% python3 -q
>>> import numpy as np
>>> np.set_printoptions(precision=2, suppress=True, linewidth=160, legacy="1.25")
>>> rnd = lambda a: np.round(a, 2) + 0
>>> A, _ = np.linalg.qr(np.array([[0.1, -0.6, 0.3], [0.6, 0.4, 0.5], [-0.3, 2.0, 0.3]]))
>>> rnd(A)
array([[-0.15,  0.25,  0.96],
       [-0.88, -0.47, -0.01],
       [ 0.44, -0.85,  0.29]])
>>> # orthonormal columns
>>> rng = np.random.default_rng(6552)
>>> labels = rng.permutation(3)
>>> labels
array([1, 0, 2])
>>> B = A[labels][:, labels]
>>> rnd(B)
array([[-0.47, -0.88, -0.01],
       [ 0.25, -0.15,  0.96],
       [-0.85,  0.44,  0.29]])
>>> rnd(np.diag(B))
array([-0.47, -0.15,  0.29])
>>> rnd(np.trace(B))
-0.32
>>> rnd(np.linalg.det(B)), rnd(np.linalg.det(A[labels]))
(1.0, -1.0)
>>> B = A + rng.integers(-2, 3, (3, 2)) @ rng.integers(-2, 3, (2, 3))
>>> rnd(B)
array([[0.85, 2.25, 2.96],
       [2.12, 1.53, 1.99],
       [1.44, 1.15, 2.29]])
>>> B - A
array([[1., 2., 2.],
       [3., 2., 2.],
       [1., 2., 2.]])
>>> np.abs(B - A).sum(axis=1)
array([5., 7., 5.])
>>> labels = rng.permutation(3)
>>> B = A[:, labels] * rng.choice([-1, 1], 3)
>>> rnd(B)
array([[-0.25,  0.96, -0.15],
       [ 0.47, -0.01, -0.88],
       [ 0.85,  0.29,  0.44]])
>>> U, _, vt = np.linalg.svd(A.T @ B)
>>> labels
array([1, 2, 0])
>>> rnd(U @ vt)
array([[ 0.,  0.,  1.],
       [-1.,  0.,  0.],
       [ 0.,  1.,  0.]])
>>> Q, Rm = np.linalg.qr(A)
>>> np.trace(Q @ Q.T)
3.0
>>> rnd(Q @ Rm)
array([[-0.15,  0.25,  0.96],
       [-0.88, -0.47, -0.01],
       [ 0.44, -0.85,  0.29]])
>>> rnd(Q)
array([[-0.15,  0.25,  0.96],
       [-0.88, -0.47, -0.01],
       [ 0.44, -0.85,  0.29]])
>>> rnd(np.abs(np.diag(Rm)))
array([1., 1., 1.])
>>> np.allclose(Rm.T @ Rm, A.T @ A)
True
>>> rnd(Rm)
array([[1., 0., 0.],
       [0., 1., 0.],
       [0., 0., 1.]])
>>> J = np.load("x.npy")
>>> J
array([[-15.59,   2.6 ,  -1.05],
       [  1.94,   9.52,   2.44],
       [-15.2 ,   2.67,  -2.48],
       [  1.73,   9.7 ,   2.57],
       [  3.43,  10.97,   4.44],
       [-15.04,   0.06,  -1.21],
       [-14.73,   2.19,  -2.15],
       [-14.64,   0.35,  -0.74],
       [-16.51,   2.3 ,  -0.78],
       [  2.6 ,   8.78,   4.14],
       [  1.28,   8.91,   2.13],
       [  1.4 ,   9.02,   4.4 ],
       [  2.42,   9.83,   3.06],
       [-15.04,   2.29,  -4.25],
       [-14.5 ,   2.09,  -1.98]])
>>> th = np.radians(90)
>>> Rm = np.eye(3)
>>> Rm[1, 1] = Rm[2, 2] = np.cos(th)
>>> Rm[1, 2], Rm[2, 1] = -np.sin(th), np.sin(th)
>>> rnd(Rm)
array([[ 1.,  0.,  0.],
       [ 0.,  0., -1.],
       [ 0.,  1.,  0.]])
>>> B = J @ Rm.T
>>> rnd(np.linalg.svd(J, compute_uv=False)), rnd(np.linalg.svd(B, compute_uv=False))
(array([43.8 , 27.08,  4.02]), array([43.8 , 27.08,  4.02]))
>>> rnd(np.linalg.det(Rm)), np.trace(Rm)
(1.0, 1.0)
>>> rnd(np.abs(B - J).max(axis=0))
array([ 0.  , 15.41,  7.13])
>>> rnd(B)
array([[-15.59,   1.05,   2.6 ],
       [  1.94,  -2.44,   9.52],
       [-15.2 ,   2.48,   2.67],
       [  1.73,  -2.57,   9.7 ],
       [  3.43,  -4.44,  10.97],
       [-15.04,   1.21,   0.06],
       [-14.73,   2.15,   2.19],
       [-14.64,   0.74,   0.35],
       [-16.51,   0.78,   2.3 ],
       [  2.6 ,  -4.14,   8.78],
       [  1.28,  -2.13,   8.91],
       [  1.4 ,  -4.4 ,   9.02],
       [  2.42,  -3.06,   9.83],
       [-15.04,   4.25,   2.29],
       [-14.5 ,   1.98,   2.09]])
